>>> import numpy as np
>>> import numpy.linalg as la
>>> np.set_printoptions(suppress=True, linewidth=120)
>>> mat = np.vander(np.arange(11) - 1, 4, increasing=True)
>>> mat
array([[  1,  -1,   1,  -1],
       [  1,   0,   0,   0],
       [  1,   1,   1,   1],
       [  1,   2,   4,   8],
       [  1,   3,   9,  27],
       [  1,   4,  16,  64],
       [  1,   5,  25, 125],
       [  1,   6,  36, 216],
       [  1,   7,  49, 343],
       [  1,   8,  64, 512],
       [  1,   9,  81, 729]])
>>> np.round(la.norm(mat[5] - mat[1]), 2)
np.float64(66.09)
>>> round(float(la.norm(mat) ** 2 / la.norm(mat, 2) ** 2), 2)
1.0
>>> np.round(la.norm(mat, 1), 2), np.round(la.norm(mat, np.inf), 2)
(np.float64(2026.0), np.float64(820.0))
>>> round(la.norm(mat, "nuc"), 2)
np.float64(1021.94)
>>> x = np.array([0, -1, -3, 3])
>>> a = np.maximum(mat @ x, 0)
>>> np.round(np.tanh(mat @ x), 2)
array([-1.  ,  0.  , -0.76,  1.  ,  1.  ,  1.  ,  1.  ,  1.  ,  1.  ,  1.  ,  1.  ])
>>> np.maximum(mat @ x, 0) - np.maximum(-mat @ x, 0)
array([  -5,    0,   -1,   10,   51,  140,  295,  534,  875, 1336, 1935])
>>> out = mat / la.norm(mat, axis=1, keepdims=True)
>>> gram = out @ out.T
>>> (np.abs(gram) > 0.9).astype(int)
array([[1, 0, 0, 0, 0, 0, 0, 0, 0, 0, 0],
       [0, 1, 0, 0, 0, 0, 0, 0, 0, 0, 0],
       [0, 0, 1, 0, 0, 0, 0, 0, 0, 0, 0],
       [0, 0, 0, 1, 1, 1, 1, 1, 1, 1, 1],
       [0, 0, 0, 1, 1, 1, 1, 1, 1, 1, 1],
       [0, 0, 0, 1, 1, 1, 1, 1, 1, 1, 1],
       [0, 0, 0, 1, 1, 1, 1, 1, 1, 1, 1],
       [0, 0, 0, 1, 1, 1, 1, 1, 1, 1, 1],
       [0, 0, 0, 1, 1, 1, 1, 1, 1, 1, 1],
       [0, 0, 0, 1, 1, 1, 1, 1, 1, 1, 1],
       [0, 0, 0, 1, 1, 1, 1, 1, 1, 1, 1]])
>>> np.argwhere(np.triu(np.abs(gram) > 0.95, 1))
array([[ 3,  4],
       [ 3,  5],
       [ 4,  5],
       [ 4,  6],
       [ 4,  7],
       [ 4,  8],
       [ 4,  9],
       [ 4, 10],
       [ 5,  6],
       [ 5,  7],
       [ 5,  8],
       [ 5,  9],
       [ 5, 10],
       [ 6,  7],
       [ 6,  8],
       [ 6,  9],
       [ 6, 10],
       [ 7,  8],
       [ 7,  9],
       [ 7, 10],
       [ 8,  9],
       [ 8, 10],
       [ 9, 10]])
>>> np.round(np.degrees(np.arccos(np.clip(gram[3, 7], -1, 1))), 2)
np.float64(21.04)
>>> left, s, vt = la.svd(mat)
>>> np.argmax(s[:-1] / (s[1:] + 1e-6)) + 1
np.int64(1)
>>> out = left[:, :1] @ np.diag(s[:1]) @ vt[:1]
>>> la.matrix_rank(out)
np.int64(1)
>>> la.matrix_rank(mat, rtol=0.05)
np.int64(1)
>>> round(la.norm(mat - out) / la.norm(mat), 2)
np.float64(0.02)
>>> def softmax(z):
...     e = np.exp(z - z.max(axis=-1, keepdims=True))
...     return e / e.sum(axis=-1, keepdims=True)
... 
>>> softmax(10 * mat[9])
array([0., 0., 0., 1.])
>>> np.round(softmax(mat).sum(axis=1), 2)
array([1., 1., 1., 1., 1., 1., 1., 1., 1., 1., 1.])
>>> att = mat @ mat.T / np.sqrt(4)
>>> np.round(softmax(att + np.triu(np.full(att.shape, -np.inf), 1)), 2) + 0
array([[1.  , 0.  , 0.  , 0.  , 0.  , 0.  , 0.  , 0.  , 0.  , 0.  , 0.  ],
       [0.5 , 0.5 , 0.  , 0.  , 0.  , 0.  , 0.  , 0.  , 0.  , 0.  , 0.  ],
       [0.1 , 0.16, 0.74, 0.  , 0.  , 0.  , 0.  , 0.  , 0.  , 0.  , 0.  ],
       [0.  , 0.  , 0.  , 1.  , 0.  , 0.  , 0.  , 0.  , 0.  , 0.  , 0.  ],
       [0.  , 0.  , 0.  , 0.  , 1.  , 0.  , 0.  , 0.  , 0.  , 0.  , 0.  ],
       [0.  , 0.  , 0.  , 0.  , 0.  , 1.  , 0.  , 0.  , 0.  , 0.  , 0.  ],
       [0.  , 0.  , 0.  , 0.  , 0.  , 0.  , 1.  , 0.  , 0.  , 0.  , 0.  ],
       [0.  , 0.  , 0.  , 0.  , 0.  , 0.  , 0.  , 1.  , 0.  , 0.  , 0.  ],
       [0.  , 0.  , 0.  , 0.  , 0.  , 0.  , 0.  , 0.  , 1.  , 0.  , 0.  ],
       [0.  , 0.  , 0.  , 0.  , 0.  , 0.  , 0.  , 0.  , 0.  , 1.  , 0.  ],
       [0.  , 0.  , 0.  , 0.  , 0.  , 0.  , 0.  , 0.  , 0.  , 0.  , 1.  ]])
>>> np.round(softmax(att), 2) + 0
array([[0.73, 0.16, 0.1 , 0.01, 0.  , 0.  , 0.  , 0.  , 0.  , 0.  , 0.  ],
       [0.09, 0.09, 0.09, 0.09, 0.09, 0.09, 0.09, 0.09, 0.09, 0.09, 0.09],
       [0.  , 0.  , 0.  , 0.  , 0.  , 0.  , 0.  , 0.  , 0.  , 0.  , 1.  ],
       [0.  , 0.  , 0.  , 0.  , 0.  , 0.  , 0.  , 0.  , 0.  , 0.  , 1.  ],
       [0.  , 0.  , 0.  , 0.  , 0.  , 0.  , 0.  , 0.  , 0.  , 0.  , 1.  ],
       [0.  , 0.  , 0.  , 0.  , 0.  , 0.  , 0.  , 0.  , 0.  , 0.  , 1.  ],
       [0.  , 0.  , 0.  , 0.  , 0.  , 0.  , 0.  , 0.  , 0.  , 0.  , 1.  ],
       [0.  , 0.  , 0.  , 0.  , 0.  , 0.  , 0.  , 0.  , 0.  , 0.  , 1.  ],
       [0.  , 0.  , 0.  , 0.  , 0.  , 0.  , 0.  , 0.  , 0.  , 0.  , 1.  ],
       [0.  , 0.  , 0.  , 0.  , 0.  , 0.  , 0.  , 0.  , 0.  , 0.  , 1.  ],
       [0.  , 0.  , 0.  , 0.  , 0.  , 0.  , 0.  , 0.  , 0.  , 0.  , 1.  ]])
